>>> import numpy as np
>>> np.set_printoptions(precision=3, suppress=True, linewidth=120)
>>> K = np.load("out3.npy")
>>> print(K)
[[ 8.306  6.964  8.184 -7.896  5.725 -9.108 -7.478  4.01 ]
 [ 8.564  6.832  8.045 -7.541  6.35  -8.582 -8.19   3.947]
 [ 8.21   7.172  8.105 -7.525  5.464 -9.025 -8.695  3.835]
 [ 7.971  7.431  7.472 -8.17   5.841 -8.683 -7.741  3.862]
 [ 8.153  7.432  8.302 -7.775  5.978 -9.355 -7.987  3.434]
 [ 8.099  7.344  7.785 -7.929  6.352 -8.984 -7.649  4.119]
 [ 8.149  6.721  7.879 -7.864  6.071 -8.683 -7.966  4.039]
 [ 8.266  7.448  8.174 -7.863  5.525 -8.666 -8.409  4.3  ]
 [ 7.924  7.304  8.735 -7.99   5.924 -9.111 -8.089  3.91 ]
 [ 7.841  6.957  8.091 -7.327  5.791 -8.955 -7.613  3.749]
 [ 7.708  6.849  8.079 -8.417  5.726 -8.671 -8.272  4.084]
 [-1.022  9.147  3.216  6.653  8.199  4.693  0.097 -7.978]
 [-0.839  8.816  3.184  7.221  8.029  4.615  0.269 -7.978]
 [-1.206  8.578  2.645  7.062  8.078  5.387  0.718 -7.99 ]
 [-1.35   9.377  3.162  7.128  8.468  5.458 -0.204 -8.341]
 [-1.045  9.307  3.249  6.647  8.184  5.107 -0.514 -8.226]
 [-0.904  8.684  2.413  6.805  8.111  5.309 -0.095 -7.999]
 [-0.909  9.342  2.576  7.106  7.914  4.793 -0.061 -8.115]
 [-0.594  8.884  3.085  7.045  7.81   5.448 -0.134 -7.986]
 [-1.193  9.146  2.717  7.296  8.16   5.186 -0.383 -8.124]
 [-0.832  8.997  2.645  6.954  8.356  4.718 -0.332 -7.788]
 [-1.579  9.422  2.683  7.031  8.095  5.154  0.151 -7.938]
 [-2.326  5.776 -2.296 -3.653 -0.921  0.954  1.069 -5.471]
 [-1.988  5.413 -2.258 -3.791 -1.26   0.812  1.28  -5.295]
 [-1.794  5.426 -2.398 -4.003 -0.963  0.429  1.258 -4.74 ]
 [-2.114  4.856 -2.014 -3.669 -1.715  0.854  1.24  -5.132]
 [-1.882  5.111 -1.99  -4.202 -0.935  1.027  1.084 -4.628]
 [-2.564  4.879 -2.23  -4.444 -0.927  1.029  1.093 -4.402]
 [-2.321  4.745 -2.444 -4.226 -1.062  0.982  1.03  -5.688]
 [-1.985  5.071 -2.074 -4.222 -0.369  0.95   1.303 -5.176]
 [-1.862  5.355 -1.91  -3.783 -1.346  0.815  1.605 -4.995]
 [-1.96   4.841 -1.639 -4.1   -0.876  0.558  0.885 -5.249]
 [-2.146  5.152 -1.755 -3.896 -0.99   1.084  1.195 -5.184]]
>>> x = np.array([0, 0, 0, 2, 2, 2, 1, 4])
>>> h1 = np.maximum(K @ x, 0)
>>> print(K.T @ h1)
[ -94.717  815.324  257.412  631.263  732.377  459.011   -2.218 -724.094]
>>> cov = np.cov(K, rowvar=False)
>>> print(np.argsort(-K.std(axis=0).round(6), kind="stable"))
[3 5 7 0 2 6 4 1]
>>> print(np.polyfit(K[:, 1], K[:, 2], 1))
[ 1.247 -5.919]
>>> rng = np.random.default_rng(149)
>>> lab = rng.permutation(8)
>>> other = K[:, lab] * rng.choice([-1, 1], 8)
>>> print(other)
[[-7.896 -7.478  9.108  4.01  -8.306 -5.725 -8.184  6.964]
 [-7.541 -8.19   8.582  3.947 -8.564 -6.35  -8.045  6.832]
 [-7.525 -8.695  9.025  3.835 -8.21  -5.464 -8.105  7.172]
 [-8.17  -7.741  8.683  3.862 -7.971 -5.841 -7.472  7.431]
 [-7.775 -7.987  9.355  3.434 -8.153 -5.978 -8.302  7.432]
 [-7.929 -7.649  8.984  4.119 -8.099 -6.352 -7.785  7.344]
 [-7.864 -7.966  8.683  4.039 -8.149 -6.071 -7.879  6.721]
 [-7.863 -8.409  8.666  4.3   -8.266 -5.525 -8.174  7.448]
 [-7.99  -8.089  9.111  3.91  -7.924 -5.924 -8.735  7.304]
 [-7.327 -7.613  8.955  3.749 -7.841 -5.791 -8.091  6.957]
 [-8.417 -8.272  8.671  4.084 -7.708 -5.726 -8.079  6.849]
 [ 6.653  0.097 -4.693 -7.978  1.022 -8.199 -3.216  9.147]
 [ 7.221  0.269 -4.615 -7.978  0.839 -8.029 -3.184  8.816]
 [ 7.062  0.718 -5.387 -7.99   1.206 -8.078 -2.645  8.578]
 [ 7.128 -0.204 -5.458 -8.341  1.35  -8.468 -3.162  9.377]
 [ 6.647 -0.514 -5.107 -8.226  1.045 -8.184 -3.249  9.307]
 [ 6.805 -0.095 -5.309 -7.999  0.904 -8.111 -2.413  8.684]
 [ 7.106 -0.061 -4.793 -8.115  0.909 -7.914 -2.576  9.342]
 [ 7.045 -0.134 -5.448 -7.986  0.594 -7.81  -3.085  8.884]
 [ 7.296 -0.383 -5.186 -8.124  1.193 -8.16  -2.717  9.146]
 [ 6.954 -0.332 -4.718 -7.788  0.832 -8.356 -2.645  8.997]
 [ 7.031  0.151 -5.154 -7.938  1.579 -8.095 -2.683  9.422]
 [-3.653  1.069 -0.954 -5.471  2.326  0.921  2.296  5.776]
 [-3.791  1.28  -0.812 -5.295  1.988  1.26   2.258  5.413]
 [-4.003  1.258 -0.429 -4.74   1.794  0.963  2.398  5.426]
 [-3.669  1.24  -0.854 -5.132  2.114  1.715  2.014  4.856]
 [-4.202  1.084 -1.027 -4.628  1.882  0.935  1.99   5.111]
 [-4.444  1.093 -1.029 -4.402  2.564  0.927  2.23   4.879]
 [-4.226  1.03  -0.982 -5.688  2.321  1.062  2.444  4.745]
 [-4.222  1.303 -0.95  -5.176  1.985  0.369  2.074  5.071]
 [-3.783  1.605 -0.815 -4.995  1.862  1.346  1.91   5.355]
 [-4.1    0.885 -0.558 -5.249  1.96   0.876  1.639  4.841]
 [-3.896  1.195 -1.084 -5.184  2.146  0.99   1.755  5.152]]
>>> left, _, Vh = np.linalg.svd(K.T @ other)
>>> print(np.round(left @ Vh, 3) + 0)
[[ 0.  0.  0.  0. -1.  0.  0.  0.]
 [ 0.  0.  0.  0.  0.  0.  0.  1.]
 [ 0.  0.  0.  0.  0.  0. -1.  0.]
 [ 1.  0.  0.  0.  0.  0.  0.  0.]
 [ 0.  0.  0.  0.  0. -1.  0.  0.]
 [ 0.  0. -1.  0.  0.  0.  0.  0.]
 [ 0.  1.  0.  0.  0.  0.  0.  0.]
 [ 0.  0.  0.  1.  0.  0.  0.  0.]]
>>> print(lab)
[3 6 5 7 0 4 2 1]
